% ipython --no-banner

In [1]: import numpy as np

In [2]: np.set_printoptions(precision=2, suppress=True, linewidth=160, floatmode="fixed")

In [3]: mat = np.load("case11.npy")

In [4]: mat
Out[4]: 
array([[2, 4, 2],
       [0, 0, 0],
       [0, 0, 0],
       [0, 0, 0],
       [2, 8, 4],
       [3, 5, 4],
       [0, 0, 0],
       [5, 5, 4],
       [2, 4, 2],
       [3, 1, 2],
       [0, 0, 0],
       [0, 0, 0],
       [2, 4, 2],
       [3, 1, 2],
       [0, 0, 0],
       [3, 1, 2],
       [0, 0, 0]])

In [5]: def softmax(z):
   ...:     e = np.exp(z - z.max(axis=-1, keepdims=True))
   ...:     return e / e.sum(axis=-1, keepdims=True)
   ...: 

In [6]: softmax(10 * mat[16])
Out[6]: array([0.33, 0.33, 0.33])

In [7]: softmax(mat[16] + 2)
Out[7]: array([0.33, 0.33, 0.33])

In [8]: softmax(mat[16])
Out[8]: array([0.33, 0.33, 0.33])

In [9]: att = mat @ mat.T / np.sqrt(3)

In [10]: softmax(att)[16] @ mat
Out[10]: array([1.47, 1.94, 1.41])

In [11]: C2 = np.cov(mat, rowvar=False)

In [12]: np.linalg.eigvalsh(C2)[::-1]
Out[12]: array([9.81, 1.34, 0.05])

In [13]: np.polyfit(mat[:, 0], mat[:, 1], 1)
Out[13]: array([1.01, 0.46])

In [14]: C2.shape
Out[14]: (3, 3)

In [15]: np.round(np.corrcoef(mat[:, 0], mat[:, 1])[0, 1], 2)
Out[15]: np.float64(0.64)

In [16]: np.argsort(-mat.std(axis=0).round(6), kind="stable")
Out[16]: array([1, 0, 2])

In [17]: np.corrcoef(mat.T)
Out[17]: 
array([[1.00, 0.64, 0.89],
       [0.64, 1.00, 0.89],
       [0.89, 0.89, 1.00]])

In [18]: print(np.linalg.norm(mat, axis=1))
[4.90 0.00 0.00 0.00 9.17 7.07 0.00 8.12 4.90 3.74 0.00 0.00 4.90 3.74 0.00 3.74 0.00]

In [19]: round(np.linalg.norm(mat, "nuc"), 2)
Out[19]: np.float64(22.75)

In [20]: np.linalg.norm(mat, axis=0)
Out[20]: array([ 8.77, 12.85,  8.49])

In [21]: B = np.array([[-1, 0, -3, -3, 0, 1, 3, -3, -1, 1, 2],
    ...:     [-1, 3, -3, -3, 1, 1, -1, 1, 1, 2, -1],
    ...:     [-2, 0, 2, 0, 0, 0, -3, -1, -3, 0, 3],
    ...:     [0, 1, -2, 2, -3, 2, -1, -3, -3, 3, 3],
    ...:     [-2, 0, -3, -2, 2, -2, 0, 1, -3, 3, 3],
    ...:     [-2, -3, -1, -1, 3, -3, 2, -2, -2, -1, 3],
    ...:     [1, -2, -1, 3, -3, 0, 3, -1, -2, 2, -2],
    ...:     [1, -1, -1, 1, 2, -1, 2, 0, 3, 3, -1],
    ...:     [-2, -2, -1, -3, -3, 0, 2, 1, 3, -3, -3],
    ...:     [-3, -1, -2, -1, -1, -1, 0, -1, 3, 2, 3],
    ...:     [0, -3, 3, 1, 0, -3, -3, -3, -3, 2, 1]])

In [22]: A = np.triu(B, 1)

In [23]: print(A)
[[ 0  0 -3 -3  0  1  3 -3 -1  1  2]
 [ 0  0 -3 -3  1  1 -1  1  1  2 -1]
 [ 0  0  0  0  0  0 -3 -1 -3  0  3]
 [ 0  0  0  0 -3  2 -1 -3 -3  3  3]
 [ 0  0  0  0  0 -2  0  1 -3  3  3]
 [ 0  0  0  0  0  0  2 -2 -2 -1  3]
 [ 0  0  0  0  0  0  0 -1 -2  2 -2]
 [ 0  0  0  0  0  0  0  0  3  3 -1]
 [ 0  0  0  0  0  0  0  0  0 -3 -3]
 [ 0  0  0  0  0  0  0  0  0  0  3]
 [ 0  0  0  0  0  0  0  0  0  0  0]]

In [24]: # columns 0 and 1 are equal

In [25]: print(np.abs(np.diag(np.linalg.qr(A)[1])) > 1e-9)
[False False False False False False False False False False False]
